$ ipython --no-banner

In [1]: import numpy as np

In [2]: from numpy import linalg as LA

In [3]: np.set_printoptions(precision=3, suppress=True, linewidth=160, legacy="1.25")

In [4]: rnd = lambda a: np.round(a, 3) + 0

In [5]: F = np.load("data.npy")

In [6]: F
Out[6]: 
array([[ 1, -2,  1, -2,  1, -2],
       [ 0,  0,  0,  0,  0,  0],
       [-1,  1, -1,  1, -1,  1],
       [ 1, -2,  1, -2,  1, -2],
       [ 0,  0,  0,  0,  0,  0],
       [-1,  1, -1,  1, -1,  1]])

In [7]: u = np.array([0, 1])

In [8]: np.correlate(F[3], F[0], "full")
Out[8]: array([ -2,   5,  -6,  10, -10,  15, -10,  10,  -6,   5,  -2])

In [9]: np.convolve(F[3], u)
Out[9]: array([ 0,  1, -2,  1, -2,  1, -2])

In [10]: np.cross(F[3, :3], F[0, :3])
Out[10]: array([0, 0, 0])

In [11]: W1 = np.array([[-1, 3, 0, 4, -1],
    ...:     [-2, -2, -3, -3, 2],
    ...:     [-4, 2, 4, -1, 3],
    ...:     [4, -2, 2, 5, -1],
    ...:     [2, 0, -4, 0, 1],
    ...:     [-5, -5, 0, -1, -1]])

In [12]: coef = np.array([8, 3, 2, 1, 5])

In [13]: hid = np.maximum(F @ W1 + coef, 0)

In [14]: print(hid)
[[11 26  4  2  8]
 [ 8  3  2  1  5]
 [ 8  0  1  0  2]
 [11 26  4  2  8]
 [ 8  3  2  1  5]
 [ 8  0  1  0  2]]

In [15]: (hid > 0).astype(int)
Out[15]: 
array([[1, 1, 1, 1, 1],
       [1, 1, 1, 1, 1],
       [1, 0, 1, 0, 1],
       [1, 1, 1, 1, 1],
       [1, 1, 1, 1, 1],
       [1, 0, 1, 0, 1]])

In [16]: rnd((hid > 0).mean(axis=0))
Out[16]: array([1.   , 0.667, 1.   , 0.667, 1.   ])

In [17]: LA.matrix_rank(hid)
Out[17]: 3

In [18]: cent = np.array([[1, 0, -1], [0, 0, 2], [-2, 0, 0], [2, 2, 0], [-1, 2, 2]])

In [19]: W1 @ cent
Out[19]: 
array([[  8,   6,   5],
       [ -4,  -2,   2],
       [-17,   4,  14],
       [ 11,   8, -10],
       [  9,   2,   0],
       [ -6,  -4,  -7]])

In [20]: (hid @ cent).round(6).argmax(axis=1)
Out[20]: array([2, 1, 0, 2, 1, 0])

In [21]: vec = np.array([-2, 3, 0, 3, 3])

In [22]: h = np.maximum(hid @ vec, 0)

In [23]: print(hid.T @ h)
[2068 4538  732  366 1486]

In [24]: np.maximum(hid @ (3 * vec), 0)
Out[24]: array([258,  33,   0, 258,  33,   0])

In [25]: LA.matrix_rank(F)
Out[25]: 2

In [26]: np.unravel_index(np.abs(F).argmax(), F.shape)
Out[26]: (0, 1)

In [27]: np.diff(F, axis=0)
Out[27]: 
array([[-1,  2, -1,  2, -1,  2],
       [-1,  1, -1,  1, -1,  1],
       [ 2, -3,  2, -3,  2, -3],
       [-1,  2, -1,  2, -1,  2],
       [-1,  1, -1,  1, -1,  1]])

In [28]: print(F - F[0])
[[ 0  0  0  0  0  0]
 [-1  2 -1  2 -1  2]
 [-2  3 -2  3 -2  3]
 [ 0  0  0  0  0  0]
 [-1  2 -1  2 -1  2]
 [-2  3 -2  3 -2  3]]

In [29]: np.argsort(-LA.norm(F, axis=0).round(6), kind="stable")[:3]
Out[29]: array([1, 3, 5])

In [30]: feats = np.loadtxt("mat.csv", delimiter=",")

In [31]: feats
Out[31]: 
array([[-3., -2.,  3.,  1., -1.,  2., -1.,  0., -3.],
       [-3.,  2., -2.,  0.,  0., -2., -3., -2.,  3.],
       [-1., -1.,  1.,  1., -2., -3.,  1.,  2.,  3.],
       [ 0.,  0., -3.,  0.,  1., -3.,  0., -2., -3.],
       [ 3., -1., -2.,  0., -2., -2.,  0.,  3.,  3.],
       [ 0.,  2., -1., -3., -2., -3., -2.,  3.,  2.],
       [ 0.,  0.,  0.,  0.,  0.,  0., -2., -2., -1.],
       [ 0.,  0.,  0.,  0.,  0.,  0.,  2.,  0.,  1.],
       [ 0.,  0.,  0.,  0.,  0.,  0., -1.,  0.,  1.]])

In [32]: rng = np.random.default_rng(77)

In [33]: M2 = feats + rng.integers(-2, 3, (9, 8)) @ rng.integers(-2, 3, (8, 9))

In [34]: print(M2)
[[ -2.  -9.  -1.  -8.  -9.  -3.  -6.  -1.  -7.]
 [-12.  11.  -5.  15.   6.   1.  -2.   1.   3.]
 [ -1.  -1.   6.   4.   9.  -1.   3.   8.  17.]
 [  2.   6.  -5.  -1.  11.   5.   1.  -5.   7.]
 [ -8.   4.  -1.  12.  -4.   4.  -1.   3.  -9.]
 [  0.  -2.  -4.   0.   0.  -5.  -3.   2.   1.]
 [  7.  -9.   0.   1.   6.  -6.  -3.  -6.   5.]
 [  2.   0. -15.   1.  -8. -13.   1.  -4.  -2.]
 [ -5.   2.   8.   0.   9.  13.  -4.   4.   1.]]

In [35]: np.abs(M2 - feats).sum(axis=1)
Out[35]: array([44., 49., 43., 43., 50., 17., 40., 47., 44.])

In [36]: rnd(LA.svd(M2 - feats, compute_uv=False))
Out[36]: array([37.398, 30.144, 21.111, 12.976,  9.643,  7.452,  2.163,  1.574,  0.   ])
